$ python3 -q
>>> import numpy as np
>>> from numpy import linalg as LA
>>> np.set_printoptions(precision=4, suppress=True, linewidth=120, legacy="1.25")
>>> def tidy(a):
...     return np.round(a, 4) + 0
... 
>>> sig = 20 * 0.7 ** np.arange(7)
>>> rng = np.random.default_rng(908941)
>>> K = rng.normal(size=(16, 7)) * rng.permutation(sig)
>>> tidy(K)
array([[  4.86  ,   6.2366,   0.073 ,  -5.3408,   9.7193,  -7.837 ,  -0.3404],
       [  1.5356,   0.9655,  -2.0256,   8.0973, -27.2337,  -5.3982,  -3.9584],
       [  1.6218,   9.661 ,   6.859 ,  24.514 , -20.9065,   2.4712,  -4.3456],
       [ -1.2893,  -1.9759,   4.6813,  -3.3628, -11.9842,  -0.7442,   0.0506],
       [ -2.0916,  -0.9798,   0.6135,  -8.5945, -18.5052,  -2.1484,  -1.7606],
       [ -1.7251,  -3.0997,   0.6171,  -7.6226,  23.7079,   4.8262,  -5.5107],
       [ -3.8328,   3.4375,   0.0153, -35.0101,   4.5334,   4.7079,   5.8783],
       [  2.0292,   6.8011,  -1.3064,  -6.3912,  -1.0791,  -4.7912,   9.1296],
       [  3.3484,   9.0337,   2.895 ,  -5.6735, -18.9125,   0.5228, -11.6904],
       [ -5.2121,  12.3277,  -0.3397,   4.9879,   7.8745,  -1.2185,  -2.8059],
       [  4.6676,   3.4029,   0.7468,  -4.7939,  -3.6843,  -0.7037,   5.5775],
       [ -1.9836,   6.0204,   0.862 ,  32.1855,  -2.0869,  -7.5697, -24.3152],
       [  1.8261,   8.1459,  -2.5493,   0.2698, -24.5083,  -4.383 ,   6.2075],
       [  4.0284,   1.6633,   6.017 ,  35.2882,  10.3827,   2.2221,  -1.0411],
       [ -1.5472, -17.8803,   1.3375, -27.6489,  17.1951,  -1.0709,  -2.836 ],
       [  1.7432,   3.8083,  -0.2121,  26.2508,  17.4643,   4.4911,   5.0306]])
>>> lab = K[:, 6] > np.median(K[:, 6])
>>> f = K[lab].mean(axis=0) - K[~lab].mean(axis=0)
>>> ((K - K.mean(axis=0)) @ f > 0).astype(int)
array([1, 0, 0, 0, 0, 1, 1, 1, 0, 1, 1, 0, 0, 1, 1, 1])
>>> np.argsort(-np.abs(f).round(6), kind="stable")
array([6, 4, 0, 1, 3, 2, 5])
